% ipython --no-banner

In [1]: import numpy as np

In [2]: import numpy.linalg as la

In [3]: np.set_printoptions(precision=3, suppress=True, linewidth=100)

In [4]: mat = np.tanh(np.array([[-2.7],
   ...:     [0.8],
   ...:     [-0.8],
   ...:     [0.4],
   ...:     [-0.2],
   ...:     [-1.8],
   ...:     [0.1],
   ...:     [1.1],
   ...:     [-1.3],
   ...:     [-0.1],
   ...:     [0.5],
   ...:     [-1.9],
   ...:     [-1.8],
   ...:     [0.4],
   ...:     [0.7],
   ...:     [-0.3],
   ...:     [0.8],
   ...:     [0.2],
   ...:     [0.7],
   ...:     [0.2],
   ...:     [1.7],
   ...:     [0.3],
   ...:     [0.1],
   ...:     [-0.7],
   ...:     [0.3],
   ...:     [1.7],
   ...:     [-1.2],
   ...:     [0.1],
   ...:     [0.1],
   ...:     [-0.4],
   ...:     [0.9],
   ...:     [-0.5]]) @ np.array([[-0.5, 0.2, -1.1, -1.3, 2.0]]))

In [5]: mat
Out[5]: 
array([[ 0.874, -0.493,  0.995,  0.998, -1.   ],
       [-0.38 ,  0.159, -0.706, -0.778,  0.922],
       [ 0.38 , -0.159,  0.706,  0.778, -0.922],
       [-0.197,  0.08 , -0.414, -0.478,  0.664],
       [ 0.1  , -0.04 ,  0.217,  0.254, -0.38 ],
       [ 0.716, -0.345,  0.963,  0.982, -0.999],
       [-0.05 ,  0.02 , -0.11 , -0.129,  0.197],
       [-0.501,  0.217, -0.837, -0.892,  0.976],
       [ 0.572, -0.254,  0.892,  0.934, -0.989],
       [ 0.05 , -0.02 ,  0.11 ,  0.129, -0.197],
       [-0.245,  0.1  , -0.501, -0.572,  0.762],
       [ 0.74 , -0.363,  0.97 ,  0.986, -0.999],
       [ 0.716, -0.345,  0.963,  0.982, -0.999],
       [-0.197,  0.08 , -0.414, -0.478,  0.664],
       [-0.336,  0.139, -0.647, -0.721,  0.885],
       [ 0.149, -0.06 ,  0.319,  0.371, -0.537],
       [-0.38 ,  0.159, -0.706, -0.778,  0.922],
       [-0.1  ,  0.04 , -0.217, -0.254,  0.38 ],
       [-0.336,  0.139, -0.647, -0.721,  0.885],
       [-0.1  ,  0.04 , -0.217, -0.254,  0.38 ],
       [-0.691,  0.327, -0.954, -0.976,  0.998],
       [-0.149,  0.06 , -0.319, -0.371,  0.537],
       [-0.05 ,  0.02 , -0.11 , -0.129,  0.197],
       [ 0.336, -0.139,  0.647,  0.721, -0.885],
       [-0.149,  0.06 , -0.319, -0.371,  0.537],
       [-0.691,  0.327, -0.954, -0.976,  0.998],
       [ 0.537, -0.235,  0.867,  0.915, -0.984],
       [-0.05 ,  0.02 , -0.11 , -0.129,  0.197],
       [-0.05 ,  0.02 , -0.11 , -0.129,  0.197],
       [ 0.197, -0.08 ,  0.414,  0.478, -0.664],
       [-0.422,  0.178, -0.757, -0.824,  0.947],
       [ 0.245, -0.1  ,  0.501,  0.572, -0.762]])

In [6]: Xc = mat - mat.mean(axis=0)

In [7]: evecs = la.svd(Xc)[2][:4]

In [8]: A2 = Xc - Xc @ evecs.T @ evecs

In [9]: np.round(A2.std(axis=0), 3) + 0
Out[9]: array([0., 0., 0., 0., 0.])

In [10]: round(la.norm(A2) / la.norm(Xc), 3)
Out[10]: np.float64(0.0)

In [11]: (Xc @ evecs.T).std(axis=0)
Out[11]: array([1.271, 0.133, 0.028, 0.004])

In [12]: Xc = mat - mat.mean(axis=0)

In [13]: Uu, sigma, VT = la.svd(Xc, full_matrices=False)

In [14]: round((sigma ** 2).sum() ** 2 / (sigma ** 4).sum(), 3)
Out[14]: np.float64(1.023)

In [15]: sigma
Out[15]: array([7.187, 0.75 , 0.161, 0.025, 0.003])

In [16]: (np.sign(Uu[:, 0]) == np.sign(Uu[0, 0])).astype(int)
Out[16]: 
array([1, 0, 1, 0, 1, 1, 0, 0, 1, 1, 0, 1, 1, 0, 0, 1, 0, 0, 0, 0, 0, 0, 0, 1, 0, 0, 1, 0, 0, 1, 0,
       1])

In [17]: C2 = np.cov(mat, rowvar=False)

In [18]: np.corrcoef(mat.T)
Out[18]: 
array([[ 1.   , -0.995,  0.985,  0.977, -0.95 ],
       [-0.995,  1.   , -0.966, -0.955,  0.923],
       [ 0.985, -0.966,  1.   ,  0.999, -0.988],
       [ 0.977, -0.955,  0.999,  1.   , -0.994],
       [-0.95 ,  0.923, -0.988, -0.994,  1.   ]])

In [19]: np.polyfit(mat[:, 0], mat[:, 4], 1)
Out[19]: array([-1.754,  0.09 ])

In [20]: np.argwhere(np.triu(np.abs(np.corrcoef(mat.T)) > 0.8, 1))
Out[20]: 
array([[0, 1],
       [0, 2],
       [0, 3],
       [0, 4],
       [1, 2],
       [1, 3],
       [1, 4],
       [2, 3],
       [2, 4],
       [3, 4]])

In [21]: round(float(np.corrcoef(mat[:, 0], mat[:, 4])[0, 1]), 3)
Out[21]: -0.95

In [22]: C2.shape
Out[22]: (5, 5)

In [23]: np.median(mat, axis=0)
Out[23]: array([-0.05 ,  0.02 , -0.11 , -0.129,  0.197])
